% ipython --no-banner

In [1]: import numpy as np

In [2]: from numpy import linalg as LA

In [3]: np.set_printoptions(suppress=True, linewidth=140)

In [4]: def rd(a):
   ...:     return np.round(a, 1) + 0
   ...: 

In [5]: W0 = np.load("x.npy")

In [6]: print(W0)
[[ 1  1 -1 -1  1  1 -1 -1]
 [ 1  1 -1 -1 -1 -1  1  1]
 [ 1  1  1  1  1  1  1  1]
 [ 1 -1  1 -1 -1  1 -1  1]
 [ 1 -1 -1  1 -1  1  1 -1]
 [ 1 -1 -1  1  1 -1 -1  1]
 [ 1  1  1  1 -1 -1 -1 -1]]

In [7]: r0 = np.array([1, 1])

In [8]: print(np.convolve(W0[3], r0))
[ 1  0  0  0 -2  0  0  0  1]

In [9]: print(np.array([np.convolve(row, r0, "same") for row in W0]))
[[ 1  2  0 -2  0  2  0 -2]
 [ 1  2  0 -2 -2 -2  0  2]
 [ 1  2  2  2  2  2  2  2]
 [ 1  0  0  0 -2  0  0  0]
 [ 1  0 -2  0  0  0  2  0]
 [ 1  0 -2  0  2  0 -2  0]
 [ 1  2  2  2  0 -2 -2 -2]]

In [10]: print(np.cross(W0[3, :3], W0[4, :3]))
[2 2 0]

In [11]: print(np.correlate(W0[3], W0[4], "full"))
[-1  2 -1  0  3 -6  3  0 -3  6 -3  0  1 -2  1]

In [12]: A2 = W0 / LA.norm(W0, axis=1, keepdims=True)

In [13]: gram = A2 @ A2.T

In [14]: print((gram - 2 * np.eye(7)).round(6).argmax(axis=1))
[1 0 0 0 0 0 0]

In [15]: print(rd(gram[5]))
[0. 0. 0. 0. 0. 1. 0.]

In [16]: def softmax(z):
    ...:     e = np.exp(z - z.max(axis=-1, keepdims=True))
    ...:     return e / e.sum(axis=-1, keepdims=True)
    ...: 

In [17]: print(rd(softmax(W0[6] + 5)))
[0.2 0.2 0.2 0.2 0.  0.  0.  0. ]

In [18]: print(rd(softmax(W0).sum(axis=1)))
[1. 1. 1. 1. 1. 1. 1.]

In [19]: att = W0 @ W0.T / np.sqrt(8)

In [20]: print(rd(softmax(att + np.triu(np.full(att.shape, -np.inf), 1))))
[[1.  0.  0.  0.  0.  0.  0. ]
 [0.1 0.9 0.  0.  0.  0.  0. ]
 [0.1 0.1 0.9 0.  0.  0.  0. ]
 [0.1 0.1 0.1 0.8 0.  0.  0. ]
 [0.  0.  0.  0.  0.8 0.  0. ]
 [0.  0.  0.  0.  0.  0.8 0. ]
 [0.  0.  0.  0.  0.  0.  0.7]]
